$ python -q
>>> import numpy as np
>>> np.set_printoptions(suppress=True, linewidth=140)
>>> E = np.load("out15.npy")
>>> print(E)
[[-0.446 -0.345  0.851]
 [ 0.706  0.578 -0.98 ]
 [-0.894 -0.793  0.999]
 [ 0.31   0.235 -0.686]
 [ 0.617  0.493 -0.955]
 [-0.31  -0.235  0.686]
 [ 0.159  0.119 -0.397]
 [-0.565 -0.446  0.933]
 [ 0.159  0.119 -0.397]
 [ 0.446  0.345 -0.851]
 [ 0.706  0.578 -0.98 ]
 [-0.778 -0.653  0.992]]
>>> x = np.array([2, 0, 2])
>>> y = E @ x
>>> b, lr = np.zeros(3), 1 / np.linalg.norm(E, 2) ** 2
>>> for i in range(3):
...     b -= lr * E.T @ (E @ b - y)
...     if i % 1 == 0: print(i, round(np.linalg.norm(E @ b - y), 3))
... 
0 1.002
1 0.988
2 0.975
>>> print(np.round(np.linalg.cond(E), 3))
173.563
>>> print(b.round(3))
[-0.209 -0.156  0.442]
>>> Xc = E - E.mean(axis=0)
>>> vecs = np.linalg.svd(Xc)[2][:2]
>>> A2 = Xc - Xc @ vecs.T @ vecs
>>> print(np.round(A2.std(axis=0), 3))
[0.004 0.004 0.001]
>>> print(np.round((Xc @ vecs.T).std(axis=0), 3))
[1.097 0.122]
>>> print(np.round(np.diag(vecs.T @ vecs), 3))
[0.507 0.499 0.993]
>>> P = E @ np.linalg.solve(E.T @ E, E.T)
>>> print(np.round(np.diag(P), 3))
[0.158 0.233 0.921 0.218 0.191 0.218 0.133 0.163 0.133 0.158 0.233 0.24 ]
>>> print(np.round(np.linalg.eigvalsh(P), 3) + 0)
[0. 0. 0. 0. 0. 0. 0. 0. 0. 1. 1. 1.]
>>> print(np.allclose(P @ P, P))
True
>>> rng = np.random.default_rng(3538)
>>> idx = rng.permutation(3)
>>> A2 = E[:, idx] * rng.choice([-1, 1], 3)
>>> print(A2)
[[-0.446  0.851  0.345]
 [ 0.706 -0.98  -0.578]
 [-0.894  0.999  0.793]
 [ 0.31  -0.686 -0.235]
 [ 0.617 -0.955 -0.493]
 [-0.31   0.686  0.235]
 [ 0.159 -0.397 -0.119]
 [-0.565  0.933  0.446]
 [ 0.159 -0.397 -0.119]
 [ 0.446 -0.851 -0.345]
 [ 0.706 -0.98  -0.578]
 [-0.778  0.992  0.653]]
>>> U, _, vt = np.linalg.svd(E.T @ A2)
>>> print(np.round(U @ vt, 3) + 0)
[[ 1.  0.  0.]
 [ 0.  0. -1.]
 [ 0.  1.  0.]]
>>> print(np.round(np.linalg.lstsq(E, A2)[0], 3) + 0)
[[ 1.  0.  0.]
 [ 0.  0. -1.]
 [ 0.  1.  0.]]
>>> print(idx)
[0 2 1]
>>> idx = E[:, 1] > np.median(E[:, 1])
>>> f = E[idx].mean(axis=0) - E[~idx].mean(axis=0)
>>> print(f.round(3))
[ 0.939  0.765 -1.414]
>>> print(np.argsort(-np.abs(f).round(6), kind="stable"))
[2 0 1]
>>> print(idx.astype(int))
[0 1 0 1 1 0 0 0 0 1 1 0]
>>> print(((E - E.mean(axis=0)) @ f > 0).astype(int))
[0 1 0 1 1 0 1 0 1 1 1 0]
>>> W0 = np.load("layer10.npy")
>>> print(W0)
[[-3  0  0  0]
 [ 2  1  0  0]
 [-5  7 -7  0]
 [ 1  0 -9 -3]]
>>> A2 = W0 / np.sqrt((W0 ** 2).mean(axis=1, keepdims=True))
>>> print(W0 - W0.mean(axis=1, keepdims=True))
[[-2.25  0.75  0.75  0.75]
 [ 1.25  0.25 -0.75 -0.75]
 [-3.75  8.25 -5.75  1.25]
 [ 3.75  2.75 -6.25 -0.25]]
>>> print(np.linalg.matrix_rank(W0 - W0.mean(axis=1, keepdims=True)))
3
>>> print(np.linalg.matrix_rank(A2) == np.linalg.matrix_rank(W0))
True
>>> print(np.round(np.linalg.norm(A2, axis=1), 3))
[2. 2. 2. 2.]
>>> K = np.load("test13.npy")
>>> print(K)
[[-0.9  0.7  0.   0.8]
 [ 0.9 -0.9 -0.8  0.7]
 [ 0.1  1.2 -0.3 -1.5]
 [ 0.1 -1.8  0.2  0.7]]
>>> P = np.triu(np.array([[3, -3, 3, 1], [3, 3, -3, 3], [2, 1, -3, 2], [-3, -1, 1, 2]]), 1) + np.eye(4)
>>> A2 = P @ K @ np.linalg.inv(P)
>>> print(np.linalg.matrix_rank(A2))
4
>>> print(np.round(np.poly(A2), 3))
[1.    1.4   1.69  4.977 1.385]
>>> print(round(np.linalg.det(A2), 3))
1.385
>>> print(A2.round(3))
[[ -3.2  -4.4  -1.9  15.1]
 [  0.9  -7.2 -23.6  75.2]
 [  0.3  -1.5  -5.3  14.7]
 [  0.1  -1.5  -4.6  14.3]]
>>> G = A2.T @ A2
>>> print((A2 @ A2.T).shape)
(4, 4)
>>> print(round(np.trace(G), 3), np.round((A2 ** 2).sum(), 3))
7000.3 7000.3
>>> print(np.linalg.matrix_rank(G))
4
>>> print(np.round(np.linalg.eigvalsh(G)[::-1], 3) + 0)
[6972.826   27.157    0.318    0.   ]
>>> print(np.allclose(G, G.T))
True
>>> print(np.round(np.linalg.norm(K, axis=1), 3))
[1.393 1.658 1.947 1.944]
>>> print(round(float(np.linalg.norm(K, "nuc")), 3))
5.859
>>> print(np.linalg.norm(K, axis=1).argmax())
2
>>> print(round(np.linalg.norm(K, 1), 3), round(float(np.linalg.norm(K, np.inf)), 3))
4.6 3.3
>>> print(np.round(np.linalg.norm(K, axis=0), 3))
[1.281 2.445 0.877 1.967]
>>> print(round(float(np.linalg.norm(K, 2)), 3))
2.901
>>> t = np.radians(135)
>>> R = np.eye(4)
>>> R[2, 2] = R[3, 3] = np.cos(t)
>>> R[2, 3], R[3, 2] = -np.sin(t), np.sin(t)
>>> print(R.round(3))
[[ 1.     0.     0.     0.   ]
 [ 0.     1.     0.     0.   ]
 [ 0.     0.    -0.707 -0.707]
 [ 0.     0.     0.707 -0.707]]
>>> A2 = K @ R.T
>>> print(round(float(np.linalg.det(R)), 3), np.round(np.trace(R), 3))
1.0 0.586
>>> print(np.round(np.linalg.svd(K, compute_uv=False), 3), np.round(np.linalg.svd(A2, compute_uv=False), 3))
[2.901 1.638 1.04  0.28 ] [2.901 1.638 1.04  0.28 ]
>>> print(A2.round(3))
[[-0.9    0.7   -0.566 -0.566]
 [ 0.9   -0.9    0.071 -1.061]
 [ 0.1    1.2    1.273  0.849]
 [ 0.1   -1.8   -0.636 -0.354]]
>>> print(np.round(np.abs(A2 - K).max(axis=0), 3))
[0.    0.    1.573 2.349]
>>> data = np.array([[-2, -2, 0, -3], [-9, -6, 8, -7], [5, 8, -7, 9], [-1, -2, -3, -7]])
>>> evals, vecs = np.linalg.eig(data)
>>> print(np.round(np.sort(np.linalg.eigvals(data @ data)), 3))
[  1.564   3.784  68.136 208.515]
>>> print(np.round(np.sort(np.linalg.eigvals(data.T)), 3))
[-14.44   -8.254  -1.251   1.945]
>>> print(np.round(np.sort(np.linalg.eigvals(np.linalg.inv(data))), 3))
[-0.8   -0.121 -0.069  0.514]
>>> print(np.linalg.norm(data, axis=1).argmax())
1
>>> print(round(np.linalg.norm(data) ** 2 / np.linalg.norm(data, 2) ** 2, 3))
1.137
>>> print(np.round(np.linalg.norm(data, axis=1), 3))
[ 4.123 15.166 14.799  7.937]
>>> print(np.round(np.linalg.norm(data, axis=0), 3))
[10.536 10.392 11.045 13.711]
>>> print(round(float(np.linalg.norm(data[3] - data[2])), 3))
20.199
>>> t3 = np.stack([data, -1 * data, data[::-1]])
>>> print(np.linalg.matrix_rank(t3))
[4 4 4]
>>> print(np.allclose(data, data.T))
False
>>> print(np.round(np.sort(np.abs(np.linalg.eigvals(data))), 3))
[ 1.251  1.945  8.254 14.44 ]
>>> data.inv()
Traceback (most recent call last):
  File "<python-input-85>", line 1, in <module>
    data.inv()
    ^^^^^^^^
AttributeError: 'numpy.ndarray' object has no attribute 'inv'
>>> print(np.round(np.abs(np.linalg.eigvals(data)).max(), 3))
14.44
>>> print(round(float(np.linalg.det(data)), 3))
-290.0
>>> M = np.load("data.npy")
>>> print(M)
[[ 0. -1.  0.]
 [-1. -1. -1.]
 [ 0. -1. -1.]]
>>> f = np.array([-5, -7, -2])
>>> A2 = M + np.outer(f, np.eye(3)[0])
>>> print(A2)
[[-5. -1.  0.]
 [-8. -1. -1.]
 [-2. -1. -1.]]
>>> print(np.linalg.matrix_rank(np.linalg.inv(A2) - np.linalg.inv(M), tol=1e-8))
1
>>> evals, vecs = np.linalg.eigvalsh(M)
Traceback (most recent call last):
  File "<python-input-94>", line 1, in <module>
    evals, vecs = np.linalg.eigvalsh(M)
    ^^^^^^^^^^^
ValueError: too many values to unpack (expected 2)
>>> evals, vecs = np.linalg.eigh(M)
>>> print(np.abs(vecs[:, -1]).round(6).argmax())
0
>>> print(round(float(evals.sum()), 3), np.trace(M))
-2.0 -2.0
>>> print(np.round(vecs.T @ M @ vecs, 3) + 0)
[[-2.247  0.     0.   ]
 [ 0.    -0.555  0.   ]
 [ 0.     0.     0.802]]
>>> print(np.round(np.linalg.eigvalsh(M + 5 * np.eye(3)), 3))
[2.753 4.445 5.802]
>>> print((evals > 1e-8).sum(), (evals < -1e-8).sum())
1 2
>>> evals, vecs = np.linalg.eigh(M)
>>> x = np.array([3, 3, 0])
>>> print(x @ M @ x / (x @ x), round(float(evals[0]), 3), np.round(evals[-1], 3))
-1.5 -2.247 0.802
>>> print(np.round(vecs * np.abs(evals) @ vecs.T, 3))
[[0.871 0.301 0.388]
 [0.301 1.56  0.689]
 [0.388 0.689 1.173]]
>>> print(np.round(vecs * np.maximum(evals, 0) @ vecs.T, 3))
[[ 0.436 -0.349  0.194]
 [-0.349  0.28  -0.155]
 [ 0.194 -0.155  0.086]]
>>> print(np.abs(M).sum(axis=1).max(), round(np.abs(evals).max(), 3))
3.0 2.247
>>> O, vecs = np.linalg.qr(M[:, :1])[0], np.linalg.qr(M[:, 1:])[0]
>>> sigma = np.linalg.svd(O.T @ vecs, compute_uv=False)
>>> print(np.round(np.linalg.norm(O @ O.T - vecs @ vecs.T, 2), 3))
1.0
>>> print((sigma > 0.9).sum())
0
>>> print(np.einsum("ii->", M))
-2.0
>>> print(round(float(np.linalg.det(M.T)), 3))
1.0
>>> print(np.round(np.poly(M), 3))
[ 1.  2. -1. -1.]
>>> print(np.round(np.linalg.eigvals(M).sum().real, 3))
-2.0
>>> print(np.einsum("ij,ji->", M, M))
6.0
>>> arr = np.load("case6.npy")
>>> print(arr)
[[-20.    -29.628 -39.495]
 [-20.311 -30.546 -40.007]
 [-19.589 -30.288 -39.159]
 [-18.527 -30.751 -40.736]
 [-20.031 -30.365 -41.139]
 [-21.733 -29.822 -38.75 ]
 [-18.162 -29.227 -39.497]
 [-19.567 -28.746 -37.984]
 [-20.465 -26.835 -40.677]
 [-19.262 -28.895 -41.656]
 [-18.888 -31.367 -40.697]
 [-19.582 -30.527 -41.361]
 [-20.607 -29.28  -38.256]
 [-20.573 -29.716 -40.597]
 [-19.619 -29.131 -41.586]
 [-18.777 -30.299 -39.26 ]
 [-18.452 -29.556 -39.406]
 [-18.14  -28.383 -40.63 ]
 [-19.66  -29.713 -38.952]
 [-20.995 -29.432 -39.994]]
>>> idx = arr[:, 2] > np.median(arr[:, 2])
>>> f = arr[idx].mean(axis=0) - arr[~idx].mean(axis=0)
>>> print(f.round(3))
[-0.214  0.052  1.833]
>>> print(((arr - arr.mean(axis=0)) @ f > 0).astype(int))
[1 1 1 0 0 1 1 1 0 0 0 0 1 0 0 1 1 0 1 1]
